% python3 -q
>>> import numpy as np
>>> from numpy import linalg as LA
>>> np.set_printoptions(precision=3, suppress=True, linewidth=200, sign=" ")
>>> def tidy(a):
...     return np.round(a, 3) + 0
... 
>>> Y = np.array([[3, 0, 3, 3, 1],
...     [-2, 0, -2, 3, 0],
...     [2, -3, 2, -1, 1],
...     [-3, 2, 3, 1, -1],
...     [-2, -1, 1, -3, 0]])
>>> K = Y.T @ Y
>>> print(K)
[[ 30 -10   6   4   8]
 [-10  14  -1   8  -5]
 [  6  -1  27   1   2]
 [  4   8   1  29   1]
 [  8  -5   2   1   3]]
>>> # equal to its transpose
>>> W1 = np.array([[1, 4, -3, 4, -3, -1],
...     [-4, 5, 5, 2, -1, -3],
...     [-2, 2, 0, -5, -2, -5],
...     [-5, 0, -1, 1, -2, -5],
...     [-1, -3, -3, 5, -4, -3]])
>>> coef = np.array([-3, 0, 1, -3, 3, 1])
>>> hid = np.maximum(K @ W1 + coef, 0)
>>> LA.matrix_rank(hid)
np.int64(4)
>>> hid
array([[  27,   58,    0,  111,    0,    0],
       [   0,   43,  108,    0,   25,    0],
       [   0,   67,    0,    0,    0,    0],
       [   0,   55,    0,   58,    0,    0],
       [  13,    2,    0,   25,    0,    0]])
>>> Z = np.array([[2, 3], [2, 3], [3, 0], [2, 1], [2, 2], [0, 1]])
>>> hid @ Z
array([[ 392,  366],
       [ 460,  179],
       [ 134,  201],
       [ 226,  223],
       [  80,   70]])
>>> f, v = hid[3], hid[1]
>>> f @ f
np.int64(6389)
>>> f @ v
np.int64(2365)
>>> pr = (f @ v) / (f @ f) * f
>>> tidy(v - pr)
array([  0.   ,  22.641, 108.   , -21.47 ,  25.   ,   0.   ])
>>> np.outer(f, v)
array([[    0,     0,     0,     0,     0,     0],
       [    0,  2365,  5940,     0,  1375,     0],
       [    0,     0,     0,     0,     0,     0],
       [    0,  2494,  6264,     0,  1450,     0],
       [    0,     0,     0,     0,     0,     0],
       [    0,     0,     0,     0,     0,     0]])
>>> round(np.log10(LA.cond(K)))
2
>>> tidy(np.abs(LA.svd(K)[2][-1]))
array([ 0.136,  0.294,  0.025,  0.094,  0.941])
>>> tidy(LA.norm(K, 2) / LA.norm(K))
np.float64(0.702)
>>> np.argsort(-LA.norm(K, axis=0).round(6), kind="stable")[:3]
array([ 0,  3,  2])
>>> J = np.loadtxt("m.csv", delimiter=",")
>>> print(J)
[[ 9.05 -6.    8.    6.    9.    4.  ]
 [ 4.    3.05 -6.   -4.   -2.    8.  ]
 [ 1.   -7.    0.05 -3.   -5.   -1.  ]
 [-1.   -8.    6.    4.05 -3.   -9.  ]
 [-4.   -6.    5.   -6.   -0.95  6.  ]
 [ 9.   -6.    8.    6.    9.    4.05]]
>>> left, sigma, vt = LA.svd(J)
>>> np.argmax(sigma[:-1] / (sigma[1:] + 1e-6)) + 1
np.int64(5)
>>> Y = left[:, :5] @ np.diag(sigma[:5]) @ vt[:5]
>>> tidy(Y)
array([[ 9.042, -6.007,  7.991,  6.01 ,  9.002,  4.005],
       [ 4.   ,  3.05 , -6.   , -4.   , -2.   ,  8.   ],
       [ 1.   , -7.   ,  0.05 , -3.   , -5.   , -1.   ],
       [-1.   , -8.   ,  6.   ,  4.05 , -3.   , -9.   ],
       [-4.   , -6.   ,  5.   , -6.   , -0.95 ,  6.   ],
       [ 9.008, -5.993,  8.009,  5.99 ,  8.998,  4.045]])
>>> LA.matrix_rank(Y)
np.int64(5)
